$ python -q
>>> import numpy as np
>>> np.set_printoptions(precision=4, suppress=True, linewidth=140, sign=" ")
>>> M = np.loadtxt("block13.csv", delimiter=",")
>>> M
array([[-1.,  0., -2.,  5., -1.],
       [ 0., -1.,  0., -2.,  5.],
       [-2.,  0., -1.,  0., -2.],
       [ 5., -2.,  0., -1.,  0.],
       [-1.,  5., -2.,  0., -1.]])
>>> # symmetric
>>> ev, evecs = np.linalg.eigh(M)
>>> print(np.round(np.abs(evecs[:, -1]), 4) + 0)
[ 0.4745  0.5243  0.      0.5243  0.4745]
>>> ev
array([-8.0665, -4.5249, -1.4962,  3.5627,  5.5249])
>>> np.round(ev.sum(), 4), np.trace(M)
(np.float64(-5.0), np.float64(-5.0))
>>> np.round(evecs.T @ evecs, 4) + 0
array([[ 1.,  0.,  0.,  0.,  0.],
       [ 0.,  1.,  0.,  0.,  0.],
       [ 0.,  0.,  1.,  0.,  0.],
       [ 0.,  0.,  0.,  1.,  0.],
       [ 0.,  0.,  0.,  0.,  1.]])
>>> np.linalg.svd(M, compute_uv=False)
array([ 8.0665,  5.5249,  4.5249,  3.5627,  1.4962])
>>> (ev > 1e-8).sum(), (ev < -1e-8).sum()
(np.int64(2), np.int64(3))
>>> np.linalg.eigvalsh(M + 3 * np.eye(5))
array([-5.0665, -1.5249,  1.5038,  6.5627,  8.5249])
>>> def softmax(z):
...     e = np.exp(z - z.max(axis=-1, keepdims=True))
...     return e / e.sum(axis=-1, keepdims=True)
... 
>>> softmax(M[3] + -1)
array([ 0.9834,  0.0009,  0.0066,  0.0024,  0.0066])
>>> softmax(M[3])
array([ 0.9834,  0.0009,  0.0066,  0.0024,  0.0066])
>>> att = M @ M.T / np.sqrt(5)
>>> np.round(softmax(att)[3] @ M, 4) + 0
array([ 5., -2.,  0., -1.,  0.])
>>> np.round(softmax(att), 4) + 0
array([[ 1.    ,  0.    ,  0.    ,  0.    ,  0.    ],
       [ 0.    ,  1.    ,  0.    ,  0.    ,  0.    ],
       [ 0.1716,  0.0001,  0.6565,  0.0001,  0.1716],
       [ 0.    ,  0.    ,  0.    ,  1.    ,  0.    ],
       [ 0.    ,  0.    ,  0.    ,  0.    ,  1.    ]])
>>> softmax(att).round(6).argmax(axis=1)
array([ 0,  1,  2,  3,  4])
>>> K = np.array([[1, -1], [1, 0], [1, 1]])
>>> K
array([[ 1, -1],
       [ 1,  0],
       [ 1,  1]])
>>> O = K.astype(float).copy()
>>> for j in range(2):
...     O[:, j] -= O[:, :j] @ (O[:, :j].T @ O[:, j])
...     O[:, j] /= np.linalg.norm(O[:, j])
... 
>>> O.T @ K
array([[ 1.7321,  0.    ],
       [ 0.    ,  1.4142]])
>>> U, sig, Vh = np.linalg.svd(K, full_matrices=False)
>>> (sig > 1e-8).sum()
np.int64(2)
>>> round(float(np.sqrt((sig ** 2).sum())), 4), round(np.linalg.norm(K), 4)
(2.2361, np.float64(2.2361))
>>> U.shape, sig.shape, Vh.shape
((3, 2), (2,), (2, 2))
>>> print(M @ M)
[[ 31. -15.   6. -10.   6.]
 [-15.  30. -10.   4. -10.]
 [  6. -10.   9. -10.   6.]
 [-10.   4. -10.  30. -15.]
 [  6. -10.   6. -15.  31.]]
>>> np.allclose(M @ M.T, M.T @ M)
True
>>> round(np.linalg.det(M), 4)
np.float64(-1075.0)
>>> (M + M.T) / 2
array([[-1.,  0., -2.,  5., -1.],
       [ 0., -1.,  0., -2.,  5.],
       [-2.,  0., -1.,  0., -2.],
       [ 5., -2.,  0., -1.,  0.],
       [-1.,  5., -2.,  0., -1.]])
>>> np.allclose(M, M.T)
True
>>> np.sort(np.abs(np.linalg.eigvals(M)))
array([ 1.4962,  3.5627,  4.5249,  5.5249,  8.0665])
>>> round(float(np.abs(np.linalg.eigvals(M)).max()), 4)
8.0665
>>> F = np.load("m.npy")
>>> print(F)
[[ 8  2  4  4  4]
 [ 2  5  0  2  4]
 [ 4  0  4  0  4]
 [ 4  2  0  4  0]
 [ 4  4  4  0  8]]
>>> ev, evecs = np.linalg.eigh(F)
>>> vec = np.array([1, 1, 1, 0, 1])
>>> np.abs(F).sum(axis=1).max(), np.round(np.abs(ev).max(), 4)
(np.int64(22), np.float64(16.9667))
>>> print(np.round(np.linalg.eigvalsh(F[1:, 1:]), 4) + 0)
[  0.       2.9229   5.7931  12.284 ]
>>> vec @ F @ vec / (vec @ vec), round(ev[0], 4), round(ev[-1], 4)
(np.float64(15.25), np.float64(-0.0), np.float64(16.9667))
>>> vec @ F @ vec
np.int64(61)
>>> print((np.sign(evecs[:, -1].round(6)) == np.sign(evecs[0, -1].round(6))).astype(int))
[ 1  1  1  1  1]
>>> M2 = np.array([[3, 3, 0], [0, 2, 0], [2, 0, 1]])
>>> W0 = np.tril(M2)
>>> W0
array([[ 3,  0,  0],
       [ 0,  2,  0],
       [ 2,  0,  1]])
>>> M2 = np.array([[2, -2], [0, 0], [1, 1]])
>>> M2.T @ W0.T
array([[ 6,  0,  5],
       [-6,  0, -3]])
>>> np.einsum("ij,ij->i", W0, W0)
array([ 9,  4,  5])
>>> J = np.load("run9.npy")
>>> J
array([[ 0.4566,  0.4981],
       [ 0.4981,  0.5434]])
>>> # rank 1
>>> U, sig, Vh = np.linalg.svd(J)
>>> sig.round(4) + 0
array([ 1.,  0.])
>>> M2 = U[:, :1] @ np.diag(sig[:1]) @ Vh[:1]
>>> np.round(np.linalg.norm(J - M2) / np.linalg.norm(J), 4)
np.float64(0.0)
>>> print(np.linalg.matrix_rank(M2))
1
>>> arr = np.loadtxt("case5.csv", delimiter=",")
>>> arr
array([[ 1.    ,  0.7566, -2.2434],
       [ 1.    , -2.6002, -5.6002],
       [ 1.    , -0.2689, -3.2689],
       [ 1.    ,  2.2601, -0.7399],
       [ 1.    , -0.425 , -3.425 ],
       [ 1.    ,  2.4198, -0.5802],
       [ 1.    ,  2.5864, -0.4136],
       [ 1.    , -4.2181, -7.2181],
       [ 1.    , -0.5274, -3.5274],
       [ 1.    ,  1.0834, -1.9166],
       [ 1.    ,  0.0197, -2.9803],
       [ 1.    ,  0.5142, -2.4858],
       [ 1.    ,  2.3964, -0.6036],
       [ 1.    , -0.453 , -3.453 ],
       [ 1.    ,  0.6842, -2.3158],
       [ 1.    ,  1.0845, -1.9155]])
>>> # rows and columns are dependent
>>> np.argsort(-np.linalg.norm(arr, axis=0).round(6), kind="stable")[:3]
array([ 2,  1,  0])
>>> [round(float(x), 4) for x in np.linalg.svd(arr, compute_uv=False)[:3]]
[13.586, 6.9445, 0.0]
>>> print(np.linalg.norm(arr, axis=1).argmax())
7
>>> data = np.loadtxt("sample11.csv", delimiter=",")
>>> data
array([[-0.96, -0.64,  0.48],
       [ 0.48,  0.32, -0.24],
       [-0.6 , -0.4 ,  0.3 ],
       [-1.32, -0.88,  0.66],
       [ 2.28,  1.52, -1.14]])
>>> rk = np.linalg.matrix_rank(data)
>>> rk
np.int64(1)
>>> N = np.linalg.svd(data)[2][rk:].T
>>> print([int(np.linalg.matrix_rank(data[:, :j + 1])) for j in range(3)])
[1, 1, 1]
>>> round(float(np.linalg.norm(data, 2) / np.linalg.norm(data)), 4)
1.0
>>> np.linalg.matrix_rank(data, rtol=0.1)
np.int64(1)
>>> np.linalg.cond(data) > 100
np.True_
>>> U, sig, Vh = np.linalg.svd(data)
>>> evecs = Vh[:(sig > 1e-8).sum()]
>>> rng = np.random.default_rng(788097)
>>> vec = data[2] + 5 * data[1] + rng.integers(2) * np.eye(3)[2]
>>> vec
array([ 1.8,  1.2,  0.1])
>>> print(np.allclose(evecs.T @ evecs @ vec, vec))
False
>>> np.linalg.matrix_rank(np.vstack([data, vec]))
np.int64(2)
>>> M2 = np.array([[3, 2], [1, 3], [0, 3]])
>>> basis = np.array([[0, 3, -1, -1], [1, -2, -2, 3]])
>>> X = M2 @ basis + 0.02 * rng.normal(size=(3, 4))
>>> X
array([[ 2.0422,  5.0117, -7.0072,  3.0439],
       [ 2.9692, -3.0257, -6.9963,  7.9648],
       [ 3.0186, -5.9741, -6.0027,  8.9729]])
>>> blk = np.stack([X, -1 * X, X[::-1]])
>>> print(blk.sum(axis=0))
[[ 3.0186 -5.9741 -6.0027  8.9729]
 [ 2.9692 -3.0257 -6.9963  7.9648]
 [ 2.0422  5.0117 -7.0072  3.0439]]
